$ python -q
>>> import numpy as np
>>> np.set_printoptions(suppress=True, linewidth=120)
>>> E = np.array([[6, 0, 0], [0, -4, 0], [0, 0, 9]])
>>> [round(float(np.linalg.det(E[:i, :i])), 2) + 0 for i in range(1, 4)]
[6.0, -24.0, -216.0]
>>> np.all(np.linalg.eigvalsh(E) > 0)
np.False_
>>> np.round(np.linalg.eigvalsh(E).min(), 3)
np.float64(-4.0)
>>> print(E[:, 1] @ E[:, 0])
0
>>> E @ E.T
array([[36,  0,  0],
       [ 0, 16,  0],
       [ 0,  0, 81]])
>>> np.round(np.linalg.svd(E, compute_uv=False), 3)
array([9., 6., 4.])
>>> np.round(np.linalg.pinv(E), 3)
array([[ 0.167,  0.   ,  0.   ],
       [ 0.   , -0.25 ,  0.   ],
       [ 0.   ,  0.   ,  0.111]])
>>> np.linalg.matrix_rank(E - E[0, 0] * np.eye(3))
np.int64(2)
>>> [int(np.linalg.matrix_rank(np.linalg.matrix_power(E, p))) for p in range(1, 4)]
[3, 3, 3]
>>> arr = np.array([[0, 1, 0, 0], [1, 0, 0, 1], [0, 0, 0, 0], [0, 1, 0, 0]])
>>> # equal to its transpose
>>> rng = np.random.default_rng(828527)
>>> A2 = arr + rng.integers(-2, 3, (4, 2)) @ rng.integers(-2, 3, (2, 4))
>>> A2
array([[-2, -1, -1,  2],
       [-1, -2, -1,  3],
       [ 2,  2,  1, -2],
       [ 0, -1,  1, -1]])
>>> np.abs(A2 - arr).sum(axis=1)
array([7, 7, 7, 4])
>>> np.linalg.matrix_rank(A2 - arr, tol=1e-8)
np.int64(2)
>>> A2 - arr
array([[-2, -2, -1,  2],
       [-2, -2, -1,  2],
       [ 2,  2,  1, -2],
       [ 0, -2,  1, -1]])
>>> z = rng.permutation(4)
>>> z
array([1, 3, 0, 2])
>>> A2 = arr[z][:, z]
>>> round(np.linalg.det(A2), 3), np.round(np.linalg.det(arr[z]), 3)
(np.float64(0.0), np.float64(0.0))
>>> print(np.diag(A2))
[0 0 0 0]
>>> np.round(np.sort(np.abs(np.linalg.eigvals(A2))), 3)
array([0.   , 0.   , 1.414, 1.414])
>>> round(np.linalg.eigvalsh(arr).min(), 3)
np.float64(-1.414)
>>> np.all(np.linalg.eigvalsh(arr) > 0)
np.False_
>>> try:
...     np.linalg.cholesky(arr)
... except np.linalg.LinAlgError as e:
...     print(e)
... 
Matrix is not positive definite
>>> ang = rng.uniform(0, 2 * np.pi, 13)
>>> Q, _ = np.linalg.qr(np.array([[0.0, 1.1], [-0.5, 1.6], [-1.0, -0.1]]))
>>> K = 20 * np.c_[np.cos(ang), np.sin(ang)] @ Q.T
>>> K.round(3)
array([[-11.413, -16.351,   1.538],
       [ -9.563, -16.841,  -4.993],
       [ -8.56 , -16.514,  -7.349],
       [-11.573, -11.653,  11.414],
       [  2.111,  11.337,  16.341],
       [  0.448,  -8.4  , -18.145],
       [-11.011,  -9.733,  13.566],
       [  2.729,  -5.433, -19.054],
       [  7.704,   2.406, -18.299],
       [  9.463,   5.893, -16.605],
       [ -5.093, -14.203, -13.127],
       [ -8.639,  -4.186,  17.546],
       [ 11.952,  14.395,  -7.067]])
>>> d = np.linalg.norm(K[:, None] - K[None], axis=-1)
>>> print(d[:5, :5].round(3))
[[ 0.     6.805  9.335 10.938 34.186]
 [ 6.805  0.     2.581 17.325 37.221]
 [ 9.335  2.581  0.    19.616 38.089]
 [10.938 17.325 19.616  0.    27.204]
 [34.186 37.221 38.089 27.204  0.   ]]
>>> print(d[9].round(3))
[35.494 31.838 30.209 39.185 34.192 16.968 39.669 13.401  4.257  0.    25.056 39.944 13.018]
>>> d[9].round(6).argsort(kind="stable")[:4]
array([ 9,  8, 12,  7])
